>>> import numpy as np
>>> np.set_printoptions(precision=2, suppress=True, linewidth=100, legacy="1.25")
>>> feats = np.loadtxt("x.csv", delimiter=",")
>>> print(feats)
[[3. 0. 3. 2. 1. 0. 2. 0. 3.]
 [0. 3. 2. 3. 2. 1. 0. 3. 3.]
 [0. 0. 0. 1. 2. 0. 1. 0. 1.]
 [0. 0. 0. 1. 3. 2. 3. 3. 1.]
 [0. 0. 0. 0. 3. 2. 2. 0. 3.]
 [0. 0. 0. 0. 0. 2. 1. 3. 3.]
 [0. 0. 0. 0. 0. 0. 0. 1. 2.]
 [0. 0. 0. 0. 0. 0. 0. 1. 1.]
 [0. 0. 0. 0. 0. 0. 0. 0. 0.]]
>>> np.sort(np.linalg.eigvals(feats))
array([0., 0., 0., 1., 1., 2., 3., 3., 3.])
>>> np.linalg.matrix_rank(feats - feats[0, 0] * np.eye(9))
7
>>> np.prod(np.diag(feats)), np.round(np.linalg.det(feats), 2)
(0.0, 0.0)
>>> feats @ feats
array([[ 9.,  0.,  9., 11., 18.,  6., 17.,  8., 21.],
       [ 0.,  9.,  6., 14., 25., 15., 16., 24., 26.],
       [ 0.,  0.,  0.,  1.,  9.,  6.,  7.,  4.,  9.],
       [ 0.,  0.,  0.,  1., 12., 12., 11., 15., 25.],
       [ 0.,  0.,  0.,  0.,  9., 10.,  8.,  8., 19.],
       [ 0.,  0.,  0.,  0.,  0.,  4.,  2., 10., 11.],
       [ 0.,  0.,  0.,  0.,  0.,  0.,  0.,  1.,  1.],
       [ 0.,  0.,  0.,  0.,  0.,  0.,  0.,  1.,  1.],
       [ 0.,  0.,  0.,  0.,  0.,  0.,  0.,  0.,  0.]])
>>> np.linalg.lstsq(feats[:-1].T, feats[-1])[2]
8
>>> print(np.round(feats @ np.linalg.pinv(feats) @ feats, 2) + 0)
[[3. 0. 3. 2. 1. 0. 2. 0. 3.]
 [0. 3. 2. 3. 2. 1. 0. 3. 3.]
 [0. 0. 0. 1. 2. 0. 1. 0. 1.]
 [0. 0. 0. 1. 3. 2. 3. 3. 1.]
 [0. 0. 0. 0. 3. 2. 2. 0. 3.]
 [0. 0. 0. 0. 0. 2. 1. 3. 3.]
 [0. 0. 0. 0. 0. 0. 0. 1. 2.]
 [0. 0. 0. 0. 0. 0. 0. 1. 1.]
 [0. 0. 0. 0. 0. 0. 0. 0. 0.]]
>>> U, s, Vt = np.linalg.svd(feats)
>>> s
array([10.67,  4.91,  4.4 ,  3.4 ,  2.55,  1.2 ,  0.35,  0.07,  0.  ])
>>> np.argmax(s[:-1] / (s[1:] + 1e-6)) + 1
8
>>> other = U[:, :8] @ np.diag(s[:8]) @ Vt[:8]
>>> np.round(np.abs(feats - other).max(), 2)
0.0
>>> np.linalg.matrix_rank(other)
8
>>> U, s, Vt = np.linalg.svd(feats)
>>> evecs = Vt[:(s > 1e-8).sum()]
>>> rng = np.random.default_rng(605755)
>>> vec = feats[0] + 2 * feats[4] + rng.integers(2) * np.eye(9)[6]
>>> vec
array([3., 0., 3., 2., 7., 4., 7., 0., 9.])
>>> np.diag(evecs.T @ evecs)
array([0.59, 0.82, 0.59, 1.  , 1.  , 1.  , 1.  , 1.  , 1.  ])
>>> print(np.round(np.linalg.norm(vec - evecs.T @ evecs @ vec), 2))
0.0
>>> np.allclose(evecs.T @ evecs @ vec, vec)
True
>>> np.round(evecs.T @ evecs, 2) + 0
array([[ 0.59, -0.27,  0.41,  0.  ,  0.  ,  0.  ,  0.  ,  0.  ,  0.  ],
       [-0.27,  0.82,  0.27,  0.  ,  0.  ,  0.  ,  0.  ,  0.  ,  0.  ],
       [ 0.41,  0.27,  0.59,  0.  ,  0.  ,  0.  ,  0.  ,  0.  ,  0.  ],
       [ 0.  ,  0.  ,  0.  ,  1.  ,  0.  ,  0.  ,  0.  ,  0.  ,  0.  ],
       [ 0.  ,  0.  ,  0.  ,  0.  ,  1.  ,  0.  ,  0.  ,  0.  ,  0.  ],
       [ 0.  ,  0.  ,  0.  ,  0.  ,  0.  ,  1.  ,  0.  ,  0.  ,  0.  ],
       [ 0.  ,  0.  ,  0.  ,  0.  ,  0.  ,  0.  ,  1.  ,  0.  ,  0.  ],
       [ 0.  ,  0.  ,  0.  ,  0.  ,  0.  ,  0.  ,  0.  ,  1.  ,  0.  ],
       [ 0.  ,  0.  ,  0.  ,  0.  ,  0.  ,  0.  ,  0.  ,  0.  ,  1.  ]])
